$ python -q
>>> import numpy as np
>>> import numpy.linalg as la
>>> np.set_printoptions(suppress=True, linewidth=140)
>>> data = np.loadtxt("m.csv", delimiter=",")
>>> data
array([[ 21.,  -5., -10.,  -3.],
       [ -5.,  24.,  -3.,   2.],
       [-10.,  -3.,  35.,  -9.],
       [ -3.,   2.,  -9.,  21.]])
>>> A2 = la.inv(data)
>>> round(float(la.det(data) * la.det(A2)), 3)
1.0
>>> round(la.slogdet(data)[0], 3)
np.float64(1.0)
>>> round(float(la.cond(data)), 3)
4.405
>>> np.round(la.inv(A2), 3)
array([[ 21.,  -5., -10.,  -3.],
       [ -5.,  24.,  -3.,   2.],
       [-10.,  -3.,  35.,  -9.],
       [ -3.,   2.,  -9.,  21.]])
>>> np.round(np.sort(np.abs(la.eigvals(data))), 3)
array([ 9.658, 19.646, 29.154, 42.542])
>>> (data + data.T) / 2
array([[ 21.,  -5., -10.,  -3.],
       [ -5.,  24.,  -3.,   2.],
       [-10.,  -3.,  35.,  -9.],
       [ -3.,   2.,  -9.,  21.]])
>>> np.allclose(data @ data.T, data.T @ data)
True
>>> data @ data
array([[ 575., -201., -518.,  -46.],
       [-201.,  614., -145.,  132.],
       [-518., -145., 1415., -480.],
       [ -46.,  132., -480.,  535.]])
>>> data.reshape(-1, 2)
array([[ 21.,  -5.],
       [-10.,  -3.],
       [ -5.,  24.],
       [ -3.,   2.],
       [-10.,  -3.],
       [ 35.,  -9.],
       [ -3.,   2.],
       [ -9.,  21.]])
>>> data.reshape(2, -1)
array([[ 21.,  -5., -10.,  -3.,  -5.,  24.,  -3.,   2.],
       [-10.,  -3.,  35.,  -9.,  -3.,   2.,  -9.,  21.]])
>>> T = data.reshape(4, 2, -1)
>>> np.swapaxes(T, 1, 2)[1]
array([[-5., -3.],
       [24.,  2.]])
>>> np.einsum("ihd,ihd->ih", T, T)
array([[ 466.,  109.],
       [ 601.,   13.],
       [ 109., 1306.],
       [  13.,  522.]])
>>> T[:, 0]
array([[ 21.,  -5.],
       [ -5.,  24.],
       [-10.,  -3.],
       [ -3.,   2.]])
>>> T.transpose(1, 0, 2)
array([[[ 21.,  -5.],
        [ -5.,  24.],
        [-10.,  -3.],
        [ -3.,   2.]],

       [[-10.,  -3.],
        [ -3.,   2.],
        [ 35.,  -9.],
        [ -9.,  21.]]])
>>> T.shape
(4, 2, 2)
>>> T.sum(axis=1)
array([[ 11.,  -8.],
       [ -8.,  26.],
       [ 25., -12.],
       [-12.,  23.]])
>>> vals, evecs = la.eig(data)
>>> vals.round(3)
array([42.542,  9.658, 29.154, 19.646])
>>> round(np.prod(vals), 3)
np.float64(235336.0)
>>> r0 = np.array([3, 3, 3, -2])
>>> A2 = data + np.outer(r0, np.eye(4)[2])
>>> A2
array([[ 21.,  -5.,  -7.,  -3.],
       [ -5.,  24.,   0.,   2.],
       [-10.,  -3.,  38.,  -9.],
       [ -3.,   2., -11.,  21.]])
>>> la.matrix_rank(la.inv(A2) - la.inv(data), tol=1e-8)
np.int64(1)
>>> M = np.load("data.npy")
>>> M.round(3)
array([[-0.182, -0.269,  0.101,  0.851,  0.103,  0.138, -1.026, -0.992, -0.327],
       [-0.269, -0.528, -0.21 ,  1.53 ,  0.761, -0.343,  1.142,  1.215, -0.939],
       [ 0.101, -0.21 ,  0.481,  1.062, -0.061,  0.307, -0.756, -0.024, -0.814],
       [ 0.851,  1.53 ,  1.062, -0.391, -1.128, -0.299, -0.173,  0.433, -1.049],
       [ 0.103,  0.761, -0.061, -1.128,  0.728, -0.661,  0.66 ,  0.425, -0.827],
       [ 0.138, -0.343,  0.307, -0.299, -0.661,  1.037, -0.312,  0.179, -0.29 ],
       [-1.026,  1.142, -0.756, -0.173,  0.66 , -0.312,  0.764, -1.157, -0.107],
       [-0.992,  1.215, -0.024,  0.433,  0.425,  0.179, -1.157, -0.579,  0.059],
       [-0.327, -0.939, -0.814, -1.049, -0.827, -0.29 , -0.107,  0.059,  0.671]])
>>> round(np.trace(la.pinv(M) @ M), 3)
np.float64(8.0)
>>> la.lstsq(M[:-1].T, M[-1])[2]
np.int32(8)
>>> np.unique(M.round(6), axis=0).shape
(9, 9)
>>> [round(float(x), 3) for x in la.svd(M, compute_uv=False)[:3]]
[3.0, 3.0, 3.0]
>>> np.round(la.norm(M, 2) / la.norm(M), 3)
np.float64(0.474)
>>> la.cond(M) > 100
np.True_
>>> A = np.load("out18.npy")
>>> A.round(3)
array([[-0.851,  0.571,  0.86 ,  0.023,  0.079, -0.552, -0.704, -0.214, -0.285, -0.292,  0.144],
       [ 0.571,  0.055,  0.377,  0.333,  0.332, -1.175,  0.665,  0.511,  0.227,  0.726, -0.224],
       [ 0.86 ,  0.377,  0.415, -0.086, -0.277,  0.656,  0.325, -0.168,  0.237, -0.076, -0.13 ],
       [ 0.023,  0.333, -0.086,  1.416, -0.181, -0.272, -0.226,  0.153, -0.311,  0.122, -0.074],
       [ 0.079,  0.332, -0.277, -0.181,  0.522,  0.111, -0.11 ,  0.257,  0.315,  0.744,  0.561],
       [-0.552, -1.175,  0.656, -0.272,  0.111, -0.08 ,  0.166,  0.422, -0.525,  0.245,  0.286],
       [-0.704,  0.665,  0.325, -0.226, -0.11 ,  0.166,  0.931, -0.447,  0.602,  0.009,  0.005],
       [-0.214,  0.511, -0.168,  0.153,  0.257,  0.422, -0.447,  1.083,  0.36 ,  0.119,  0.243],
       [-0.285,  0.227,  0.237, -0.311,  0.315, -0.525,  0.602,  0.36 ,  0.539, -0.563,  0.155],
       [-0.292,  0.726, -0.076,  0.122,  0.744,  0.245,  0.009,  0.119, -0.563, -0.218, -0.133],
       [ 0.144, -0.224, -0.13 , -0.074,  0.561,  0.286,  0.005,  0.243,  0.155, -0.133,  1.188]])
>>> rk = la.matrix_rank(A)
>>> rk
np.int64(10)
>>> N = la.svd(A)[2][rk:].T
>>> la.matrix_rank(A.T @ A), la.matrix_rank(A @ A.T)
(np.int64(10), np.int64(10))
>>> N.shape
(11, 1)
>>> [int(la.matrix_rank(A[:, :j + 1])) for j in range(11)]
[1, 2, 3, 4, 5, 6, 7, 8, 9, 10, 10]
>>> [int(la.matrix_rank(A[:i])) for i in range(1, len(A) + 1)]
[1, 2, 3, 4, 5, 6, 7, 8, 9, 10, 10]
>>> left, sig, vt = la.svd(A)
>>> sig.round(3) + 0
array([2., 2., 2., 2., 2., 1., 1., 1., 1., 1., 0.])
>>> A2 = left[:, :10] @ np.diag(sig[:10]) @ vt[:10]
>>> la.matrix_rank(A, rtol=0.05)
np.int64(10)
>>> [round(float(x), 3) for x in la.svd(A, compute_uv=False)[:3]]
[2.0, 2.0, 2.0]
>>> la.matrix_rank(A, rtol=0.1)
np.int64(10)
>>> np.argsort(-la.norm(A, axis=0).round(6), kind="stable")[:3]
array([1, 5, 0])
>>> rng = np.random.default_rng(428)
>>> z = rng.permutation(4)
>>> A2 = data[:, z] * rng.choice([-1, 1], 4)
>>> A2
array([[  5., -21., -10.,  -3.],
       [-24.,   5.,  -3.,   2.],
       [  3.,  10.,  35.,  -9.],
       [ -2.,   3.,  -9.,  21.]])
>>> left, _, vt = la.svd(data.T @ A2)
>>> np.round(left @ vt, 3) + 0
array([[ 0., -1.,  0.,  0.],
       [-1.,  0.,  0.,  0.],
       [ 0.,  0.,  1.,  0.],
       [ 0.,  0.,  0.,  1.]])
>>> np.round(la.lstsq(data, A2)[0], 3) + 0
array([[ 0., -1.,  0.,  0.],
       [-1.,  0.,  0.,  0.],
       [ 0.,  0.,  1.,  0.],
       [ 0.,  0.,  0.,  1.]])
>>> z
array([1, 0, 2, 3])
>>> feats = np.load("layer18.npy")
>>> feats
array([[ 1.927,  5.544,  4.236,  8.236,  7.236,  2.927,  1.309],
       [ 2.279,  6.131,  4.705,  8.705,  7.705,  3.279,  1.426],
       [-5.516, -6.86 , -5.688, -1.688, -2.688, -4.516, -1.172],
       [-2.855, -2.425, -2.14 ,  1.86 ,  0.86 , -1.855, -0.285],
       [-0.984,  0.694,  0.355,  4.355,  3.355,  0.016,  0.339],
       [-3.685, -3.809, -3.247,  0.753, -0.247, -2.685, -0.562],
       [-6.169, -7.948, -6.558, -2.558, -3.558, -5.169, -1.39 ],
       [-3.376, -3.293, -2.834,  1.166,  0.166, -2.376, -0.459],
       [-1.223,  0.294,  0.035,  4.035,  3.035, -0.223,  0.259],
       [ 2.824,  7.04 ,  5.432,  9.432,  8.432,  3.824,  1.608],
       [-4.414, -5.024, -4.219, -0.219, -1.219, -3.414, -0.805]])
>>> left, sig, vt = la.svd(feats)
>>> np.argmax(sig[:-1] / (sig[1:] + 1e-6)) + 1
np.int64(2)
>>> A2 = left[:, :2] @ np.diag(sig[:2]) @ vt[:2]
>>> A2.round(3)
array([[ 1.927,  5.544,  4.236,  8.236,  7.236,  2.927,  1.309],
       [ 2.279,  6.131,  4.705,  8.705,  7.705,  3.279,  1.426],
       [-5.516, -6.86 , -5.688, -1.688, -2.688, -4.516, -1.172],
       [-2.855, -2.425, -2.14 ,  1.86 ,  0.86 , -1.855, -0.285],
       [-0.984,  0.694,  0.355,  4.355,  3.355,  0.016,  0.339],
       [-3.685, -3.809, -3.247,  0.753, -0.247, -2.685, -0.562],
       [-6.169, -7.948, -6.558, -2.558, -3.558, -5.169, -1.39 ],
       [-3.376, -3.293, -2.834,  1.166,  0.166, -2.376, -0.459],
       [-1.223,  0.294,  0.035,  4.035,  3.035, -0.223,  0.259],
       [ 2.824,  7.04 ,  5.432,  9.432,  8.432,  3.824,  1.608],
       [-4.414, -5.024, -4.219, -0.219, -1.219, -3.414, -0.805]])
>>> round(la.norm(feats - A2) / la.norm(feats), 3)
np.float64(0.0)
>>> la.matrix_rank(feats, rtol=0.05)
np.int64(2)
>>> round(la.norm(feats - A2, 2), 3), np.round(sig[2], 3)
(np.float64(0.001), np.float64(0.001))
>>> la.matrix_rank(A2)
np.int64(2)
>>> round(float(la.norm(feats, 2) / la.norm(feats)), 3)
0.907
>>> la.cond(feats) > 100
np.True_
>>> np.argsort(-la.norm(feats, axis=0).round(6), kind="stable")[:3]
array([1, 3, 4])
>>> X = np.load("case11.npy")
>>> X
array([[ 1,  2,  0,  2,  6,  0,  0,  1],
       [ 0,  6,  0,  2, 26,  0,  0,  1],
       [ 0,  3,  0,  2, 11,  0,  0,  1],
       [ 5,  0,  7,  2,  0,  8,  5,  1],
       [ 1,  2,  0,  2,  6,  0,  0,  1],
       [11,  0, 22,  2,  0, 23, 14,  1],
       [13,  0, 27,  2,  0, 28, 17,  1],
       [ 0,  7,  0,  2, 31,  0,  0,  1],
       [ 3,  1,  2,  2,  1,  3,  2,  1],
       [ 0,  3,  0,  2, 11,  0,  0,  1],
       [13,  0, 27,  2,  0, 28, 17,  1],
       [ 9,  0, 17,  2,  0, 18, 11,  1],
       [ 7,  0, 12,  2,  0, 13,  8,  1],
       [15,  0, 32,  2,  0, 33, 20,  1],
       [21,  0, 47,  2,  0, 48, 29,  1],
       [13,  0, 27,  2,  0, 28, 17,  1],
       [17,  0, 37,  2,  0, 38, 23,  1],
       [ 0,  4,  0,  2, 16,  0,  0,  1],
       [ 5,  0,  7,  2,  0,  8,  5,  1],
       [ 9,  0, 17,  2,  0, 18, 11,  1],
       [ 0,  3,  0,  2, 11,  0,  0,  1],
       [ 0,  6,  0,  2, 26,  0,  0,  1],
       [ 0,  8,  0,  2, 36,  0,  0,  1],
       [ 3,  1,  2,  2,  1,  3,  2,  1],
       [21,  0, 47,  2,  0, 48, 29,  1]])
>>> left, sig, vt = la.svd(X)
>>> evecs = vt[:(sig > 1e-8).sum()]
>>> vec = X[1] + 3 * X[7] + rng.integers(2) * np.eye(8)[0]
>>> vec
array([  1.,  27.,   0.,   8., 119.,   0.,   0.,   4.])
>>> la.matrix_rank(np.vstack([X, vec]))
np.int64(6)
>>> def softmax(z):
...     e = np.exp(z - z.max(axis=-1, keepdims=True))
...     return e / e.sum(axis=-1, keepdims=True)
... 
>>> np.round(softmax(X[15]), 3) + 0
array([0.   , 0.   , 0.269, 0.   , 0.   , 0.731, 0.   , 0.   ])
>>> att = X @ X.T / np.sqrt(8)
>>> softmax(att).round(6).argmax(axis=1)
array([22, 22, 22, 14, 22, 14, 14, 22, 14, 22, 14, 14, 14, 14, 14, 14, 14, 22, 14, 14, 22, 22, 22, 14, 14])
>>> softmax(att)[15] @ X
array([21.,  0., 47.,  2.,  0., 48., 29.,  1.])
>>> A2 = X / np.sqrt((X ** 2).mean(axis=1, keepdims=True))
>>> la.matrix_rank(A2) == la.matrix_rank(X)
np.True_
>>> la.matrix_rank(X - X.mean(axis=1, keepdims=True))
np.int64(6)
>>> A2[21].round(3)
array([0.   , 0.634, 0.   , 0.211, 2.746, 0.   , 0.   , 0.106])
>>> arr = np.load("x.npy")
>>> arr.round(3)
array([[ 0.002, -0.006,  0.019, -0.024, -0.024,  0.002,  0.019, -0.011,  0.002,  0.011],
       [-0.006,  0.019, -0.058,  0.071,  0.071, -0.006, -0.058,  0.032, -0.006, -0.032],
       [ 0.019, -0.058,  0.174, -0.212, -0.212,  0.019,  0.174, -0.097,  0.019,  0.097],
       [-0.024,  0.071, -0.212,  0.26 ,  0.26 , -0.024, -0.212,  0.118, -0.024, -0.118],
       [-0.024,  0.071, -0.212,  0.26 ,  0.26 , -0.024, -0.212,  0.118, -0.024, -0.118],
       [ 0.002, -0.006,  0.019, -0.024, -0.024,  0.002,  0.019, -0.011,  0.002,  0.011],
       [ 0.019, -0.058,  0.174, -0.212, -0.212,  0.019,  0.174, -0.097,  0.019,  0.097],
       [-0.011,  0.032, -0.097,  0.118,  0.118, -0.011, -0.097,  0.054, -0.011, -0.054],
       [ 0.002, -0.006,  0.019, -0.024, -0.024,  0.002,  0.019, -0.011,  0.002,  0.011],
       [ 0.011, -0.032,  0.097, -0.118, -0.118,  0.011,  0.097, -0.054,  0.011,  0.054]])
>>> la.lstsq(arr[:-1].T, arr[-1])[2]
np.int32(1)
>>> np.round(arr @ la.pinv(arr) @ arr, 3)
array([[ 0.002, -0.006,  0.019, -0.024, -0.024,  0.002,  0.019, -0.011,  0.002,  0.011],
       [-0.006,  0.019, -0.058,  0.071,  0.071, -0.006, -0.058,  0.032, -0.006, -0.032],
       [ 0.019, -0.058,  0.174, -0.212, -0.212,  0.019,  0.174, -0.097,  0.019,  0.097],
       [-0.024,  0.071, -0.212,  0.26 ,  0.26 , -0.024, -0.212,  0.118, -0.024, -0.118],
       [-0.024,  0.071, -0.212,  0.26 ,  0.26 , -0.024, -0.212,  0.118, -0.024, -0.118],
       [ 0.002, -0.006,  0.019, -0.024, -0.024,  0.002,  0.019, -0.011,  0.002,  0.011],
       [ 0.019, -0.058,  0.174, -0.212, -0.212,  0.019,  0.174, -0.097,  0.019,  0.097],
       [-0.011,  0.032, -0.097,  0.118,  0.118, -0.011, -0.097,  0.054, -0.011, -0.054],
       [ 0.002, -0.006,  0.019, -0.024, -0.024,  0.002,  0.019, -0.011,  0.002,  0.011],
       [ 0.011, -0.032,  0.097, -0.118, -0.118,  0.011,  0.097, -0.054,  0.011,  0.054]])
>>> np.round(np.trace(la.pinv(arr) @ arr), 3)
np.float64(1.0)
